In [1]: import numpy as np

In [2]: from numpy import linalg as LA

In [3]: np.set_printoptions(precision=3, suppress=True, linewidth=140, sign=" ")

In [4]: data = np.array([[2.0, 2.0, 2.0, 0.0, 0.0],
   ...:     [1.0, 1.0, 2.0, 0.0, 0.0],
   ...:     [0.0, 2.0, 0.0, 0.0, 0.0],
   ...:     [0.0, 0.0, 0.0, 2.0, -2.0],
   ...:     [0.0, 0.0, 0.0, 0.0, 0.0]])

In [5]: data
Out[5]: 
array([[ 2.,  2.,  2.,  0.,  0.],
       [ 1.,  1.,  2.,  0.,  0.],
       [ 0.,  2.,  0.,  0.,  0.],
       [ 0.,  0.,  0.,  2., -2.],
       [ 0.,  0.,  0.,  0.,  0.]])

In [6]: rk = LA.matrix_rank(data)

In [7]: print(rk)
4

In [8]: ns = LA.svd(data)[2][rk:].T

In [9]: np.allclose(data @ ns, 0)
Out[9]: True

In [10]: print(ns.shape)
(5, 1)

In [11]: print(LA.matrix_rank(data.T @ data), LA.matrix_rank(data @ data.T))
4 4

In [12]: ns[:, 0] / ns[np.abs(ns[:, 0]).round(6).argmax(), 0]
Out[12]: array([ 0.,  0.,  0.,  1.,  1.])

In [13]: [int(LA.matrix_rank(data[:, :j + 1])) for j in range(5)]
Out[13]: [1, 2, 3, 4, 4]

In [14]: [int(LA.matrix_rank(data[:i])) for i in range(1, len(data) + 1)]
Out[14]: [1, 2, 3, 4, 4]

In [15]: data @ data
Out[15]: 
array([[ 6., 10.,  8.,  0.,  0.],
       [ 3.,  7.,  4.,  0.,  0.],
       [ 2.,  2.,  4.,  0.,  0.],
       [ 0.,  0.,  0.,  4., -4.],
       [ 0.,  0.,  0.,  0.,  0.]])

In [16]: (data != 0).astype(int)
Out[16]: 
array([[ 1,  1,  1,  0,  0],
       [ 1,  1,  1,  0,  0],
       [ 0,  1,  0,  0,  0],
       [ 0,  0,  0,  1,  1],
       [ 0,  0,  0,  0,  0]])

In [17]: round(LA.det(data), 3)
Out[17]: np.float64(0.0)

In [18]: np.flatnonzero(LA.matrix_power((data != 0) + (data.T != 0) + np.eye(5), 5)[0])
Out[18]: array([ 0,  1,  2])

In [19]: np.sort(LA.eigvals(data).real)
Out[19]: array([-1.489,  0.   ,  0.711,  2.   ,  3.778])

In [20]: LA.cond(data) > 100
Out[20]: np.True_

In [21]: np.round(data @ LA.pinv(data) @ data, 3) + 0
Out[21]: 
array([[ 2.,  2.,  2.,  0.,  0.],
       [ 1.,  1.,  2.,  0.,  0.],
       [ 0.,  2.,  0.,  0.,  0.],
       [ 0.,  0.,  0.,  2., -2.],
       [ 0.,  0.,  0.,  0.,  0.]])

In [22]: E = np.load("test15.npy")

In [23]: E
Out[23]: 
array([[ 1.   ,  0.9  ,  0.81 ,  0.729],
       [ 0.9  ,  1.   ,  0.9  ,  0.81 ],
       [ 0.81 ,  0.9  ,  1.   ,  0.9  ],
       [ 0.729,  0.81 ,  0.9  ,  1.   ]])

In [24]: evals, vecs = LA.eigh(E)

In [25]: LA.svd(E, compute_uv=False)
Out[25]: array([ 3.527,  0.31 ,  0.102,  0.061])

In [26]: np.round(vecs.T @ E @ vecs, 3) + 0
Out[26]: 
array([[ 0.061,  0.   ,  0.   ,  0.   ],
       [ 0.   ,  0.102,  0.   ,  0.   ],
       [ 0.   ,  0.   ,  0.31 ,  0.   ],
       [ 0.   ,  0.   ,  0.   ,  3.527]])

In [27]: np.round(vecs.T @ vecs, 3) + 0
Out[27]: 
array([[ 1.,  0.,  0.,  0.],
       [ 0.,  1.,  0.,  0.],
       [ 0.,  0.,  1.,  0.],
       [ 0.,  0.,  0.,  1.]])

In [28]: np.unique(evals.round(6) + 0, return_counts=True)[1]
Out[28]: array([ 1,  1,  1,  1])

In [29]: vecs @ np.diag(evals) @ vecs.T
Out[29]: 
array([[ 1.   ,  0.9  ,  0.81 ,  0.729],
       [ 0.9  ,  1.   ,  0.9  ,  0.81 ],
       [ 0.81 ,  0.9  ,  1.   ,  0.9  ],
       [ 0.729,  0.81 ,  0.9  ,  1.   ]])

In [30]: evals
Out[30]: array([ 0.061,  0.102,  0.31 ,  3.527])

In [31]: np.abs(vecs[:, -1]).round(6).argmax()
Out[31]: np.int64(1)

In [32]: A = np.loadtxt("layer16.csv", delimiter=",")

In [33]: print(A)
[[ 1.     0.7    0.49   0.343  0.24 ]
 [ 0.7    1.     0.7    0.49   0.343]
 [ 0.49   0.7    1.     0.7    0.49 ]
 [ 0.343  0.49   0.7    1.     0.7  ]
 [ 0.24   0.343  0.49   0.7    1.   ]]

In [34]: M2 = np.array([[0, -3], [3, -1], [3, 1], [0, 1], [2, -1]])

In [35]: A @ M2
Out[35]: 
array([[ 4.05 , -3.107],
       [ 5.786, -2.253],
       [ 6.08 , -0.96 ],
       [ 4.97 , -0.519],
       [ 4.499, -0.873]])

In [36]: LA.matrix_rank(np.vstack([A, M2.T]))
Out[36]: np.int64(5)

In [37]: left, s, Vh = LA.svd(A, full_matrices=False)

In [38]: np.round(np.sqrt((s ** 2).sum()), 3), round(float(LA.norm(A)), 3)
Out[38]: (np.float64(3.309), 3.309)

In [39]: np.round(left.T @ left, 3) + 0
Out[39]: 
array([[ 1.,  0.,  0.,  0.,  0.],
       [ 0.,  1.,  0.,  0.,  0.],
       [ 0.,  0.,  1.,  0.,  0.],
       [ 0.,  0.,  0.,  1.,  0.],
       [ 0.,  0.,  0.,  0.,  1.]])

In [40]: np.abs(left[:, 0]).round(6).argmax()
Out[40]: np.int64(2)

In [41]: s
Out[41]: array([ 3.103,  1.013,  0.434,  0.257,  0.193])

In [42]: print(np.cumsum(s ** 2) / np.sum(s ** 2))
[ 0.88   0.973  0.991  0.997  1.   ]

In [43]: np.allclose(left * s @ Vh, A)
Out[43]: True

In [44]: K = np.load("sample14.npy")

In [45]: K
Out[45]: 
array([[ 8,  1,  0,  0],
       [-9,  7,  0,  0],
       [ 0,  0,  8,  1],
       [ 0,  0, -9,  7]])

In [46]: print((K + K.T) / 2)
[[ 8. -4.  0.  0.]
 [-4.  7.  0.  0.]
 [ 0.  0.  8. -4.]
 [ 0.  0. -4.  7.]]

In [47]: K @ K
Out[47]: 
array([[  55,   15,    0,    0],
       [-135,   40,    0,    0],
       [   0,    0,   55,   15],
       [   0,    0, -135,   40]])

In [48]: round(LA.det(K), 3)
Out[48]: np.float64(4225.0)

In [49]: x = np.array([1, 3, 8, 1])

In [50]: a = np.maximum(K @ x, 0)

In [51]: print(K * (a > 1e-9)[:, None])
[[ 8  1  0  0]
 [-9  7  0  0]
 [ 0  0  8  1]
 [ 0  0  0  0]]

In [52]: a
Out[52]: array([ 11,  12,  65,   0])

In [53]: np.maximum(K @ (3 * x), 0)
Out[53]: array([  33,   36,  195,    0])

In [54]: (K != 0).astype(int)
Out[54]: 
array([[ 1,  1,  0,  0],
       [ 1,  1,  0,  0],
       [ 0,  0,  1,  1],
       [ 0,  0,  1,  1]])

In [55]: print(K @ K)
[[  55   15    0    0]
 [-135   40    0    0]
 [   0    0   55   15]
 [   0    0 -135   40]]

In [56]: (LA.matrix_power((K != 0) + (K.T != 0) + np.eye(4), 4) > 0).astype(int)
Out[56]: 
array([[ 1,  1,  0,  0],
       [ 1,  1,  0,  0],
       [ 0,  0,  1,  1],
       [ 0,  0,  1,  1]])

In [57]: rng = np.random.default_rng(686)

In [58]: z = rng.permutation(4)

In [59]: M2 = K[:, z] * rng.choice([-1, 1], 4)

In [60]: print(M2)
[[ 8  0  0 -1]
 [-9  0  0 -7]
 [ 0 -8  1  0]
 [ 0  9  7  0]]

In [61]: left, _, Vh = LA.svd(K.T @ M2)

In [62]: z
Out[62]: array([ 0,  2,  3,  1])

In [63]: np.round(LA.lstsq(K, M2)[0], 3) + 0
Out[63]: 
array([[ 1.,  0.,  0.,  0.],
       [ 0.,  0.,  0., -1.],
       [ 0., -1.,  0.,  0.],
       [ 0.,  0.,  1.,  0.]])

In [64]: x = np.array([-1, 0, 2, 1])

In [65]: a = np.maximum(M2 @ x, 0)

In [66]: print(M2.T @ a)
[-18 110 100 -14]

In [67]: np.flatnonzero(a > 1e-9)
Out[67]: array([ 1,  2,  3])

In [68]: np.tanh(M2 @ x)
Out[68]: array([-1.   ,  0.964,  0.964,  1.   ])

In [69]: F = np.load("data.npy")

In [70]: F
Out[70]: 
array([[ 1.   ,  0.2  ,  0.04 ,  0.008],
       [ 0.2  ,  1.   ,  0.2  ,  0.04 ],
       [ 0.04 ,  0.2  ,  1.   ,  0.2  ],
       [ 0.008,  0.04 ,  0.2  ,  1.   ]])

In [71]: x = np.array([9, -7, -7, -5])

In [72]: a = np.maximum(F @ x, 0)

In [73]: F.T @ a
Out[73]: array([ 7.28 ,  1.456,  0.291,  0.058])

In [74]: F * (a > 1e-9)[:, None]
Out[74]: 
array([[ 1.   ,  0.2  ,  0.04 ,  0.008],
       [ 0.   ,  0.   ,  0.   ,  0.   ],
       [ 0.   ,  0.   ,  0.   ,  0.   ],
       [ 0.   ,  0.   ,  0.   ,  0.   ]])

In [75]: a
Out[75]: array([ 7.28,  0.  ,  0.  ,  0.  ])

In [76]: x = np.array([1, 0, 2, 2])

In [77]: rhs = F @ x

In [78]: rhs
Out[78]: array([ 1.096,  0.68 ,  2.44 ,  2.408])

In [79]: np.round(LA.solve(F, rhs), 3) + 0
Out[79]: array([ 1.,  0.,  2.,  2.])

In [80]: np.round(LA.solve(F, F[:, 1]), 3) + 0
Out[80]: array([ 0.,  1.,  0.,  0.])

In [81]: evals, vecs = LA.eig(F)

In [82]: np.sort(LA.eigvals(LA.inv(F)))
Out[82]: array([ 0.734,  0.924,  1.183,  1.41 ])

In [83]: np.round(F @ vecs[:, 0] - evals[0] * vecs[:, 0], 3) + 0
Out[83]: array([ 0.,  0.,  0.,  0.])

In [84]: np.sort(LA.eigvals(F.T))
Out[84]: array([ 0.709,  0.846,  1.083,  1.362])

In [85]: np.sort(LA.eigvals(F @ F))
Out[85]: array([ 0.503,  0.715,  1.172,  1.856])

In [86]: feats = np.loadtxt("w.csv", delimiter=",")

In [87]: feats
Out[87]: 
array([[  5.,   6.,   7.,   8.],
       [  9.,  10.,  11.,  12.],
       [ 13.,  14.,  15.,  16.]])

In [88]: M2 = feats[0, 0] * feats[1:] - np.outer(feats[1:, 0], feats[0])

In [89]: print(M2)
[[  0.  -4.  -8. -12.]
 [  0.  -8. -16. -24.]]

In [90]: np.flatnonzero(~M2.round(6).any(axis=1))
Out[90]: array([], dtype=int64)

In [91]: feats[:, 0] / feats[0, 0]
Out[91]: array([ 1. ,  1.8,  2.6])

In [92]: LA.matrix_rank(M2), LA.matrix_rank(feats)
Out[92]: (np.int64(1), np.int64(2))

In [93]: evals, vecs = LA.eigh(A)

In [94]: x = np.array([-3, -1, 0, 3, -1])

In [95]: round(float(x @ A @ x / (x @ x)), 3), np.round(evals[0], 3), np.round(evals[-1], 3)
Out[95]: (0.651, np.float64(0.193), np.float64(3.103))

In [96]: vecs * np.sqrt(evals) @ vecs.T
Out[96]: 
array([[ 0.91 ,  0.347,  0.186,  0.111,  0.071],
       [ 0.347,  0.853,  0.327,  0.179,  0.111],
       [ 0.186,  0.327,  0.847,  0.327,  0.186],
       [ 0.111,  0.179,  0.327,  0.853,  0.347],
       [ 0.071,  0.111,  0.186,  0.347,  0.91 ]])
